>>> import numpy as np
>>> import numpy.linalg as la
>>> np.set_printoptions(suppress=True, linewidth=160)
>>> def tidy(a):
...     return np.round(a, 2) + 0
... 
>>> u = np.array([0, -2, -1, 1])
>>> r1 = np.array([0, 1, 0, 2])
>>> F = np.outer(u, r1)
>>> print(F)
[[ 0  0  0  0]
 [ 0 -2  0 -4]
 [ 0 -1  0 -2]
 [ 0  1  0  2]]
>>> print(np.abs(np.diag(la.qr(F)[1])) > 1e-9)
[False  True False False]
>>> print(np.unique(F.round(6), axis=0).shape)
(4, 4)
>>> print(la.lstsq(F[:-1].T, F[-1])[2])
1
>>> rng = np.random.default_rng(49)
>>> lab = rng.permutation(4)
>>> print(lab)
[2 3 1 0]
>>> other = F[lab][:, lab]
>>> print(tidy(la.det(other)), tidy(la.det(F[lab])))
0.0 0.0
>>> print(np.allclose(other, F))
False
>>> print(other)
[[ 0 -2 -1  0]
 [ 0  2  1  0]
 [ 0 -4 -2  0]
 [ 0  0  0  0]]
>>> rank = la.matrix_rank(F)
>>> print(rank)
1
>>> N = la.svd(F)[2][rank:].T
>>> print([int(la.matrix_rank(F[:, :j + 1])) for j in range(4)])
[0, 1, 1, 1]
>>> print(tidy(N @ N.T))
[[ 1.   0.   0.   0. ]
 [ 0.   0.8  0.  -0.4]
 [ 0.   0.   1.   0. ]
 [ 0.  -0.4  0.   0.2]]
>>> other = np.array([[-1, -1, 0], [0, -3, -1], [-3, 3, -1]])
>>> data = other + other.T
>>> print(data)
[[-2 -1 -3]
 [-1 -6  2]
 [-3  2 -2]]
>>> P = np.triu(np.array([[1, 0, 0], [1, 2, 3], [0, 0, 3]]), 1) + np.eye(3)
>>> other = P @ data @ la.inv(P)
>>> print(la.matrix_rank(other))
3
>>> print(np.trace(other), np.trace(data))
-10.0 -10
>>> print(np.einsum("ii->", data))
-10
>>> print(np.kron(np.eye(2, dtype=int), data))
[[-2 -1 -3  0  0  0]
 [-1 -6  2  0  0  0]
 [-3  2 -2  0  0  0]
 [ 0  0  0 -2 -1 -3]
 [ 0  0  0 -1 -6  2]
 [ 0  0  0 -3  2 -2]]
>>> print(np.einsum("ij,ji->", data, data))
72
>>> print(tidy(la.det(2 * data)), tidy(la.det(data)))
416.0 52.0
>>> print(tidy(la.det(data[::-1])))
-52.0
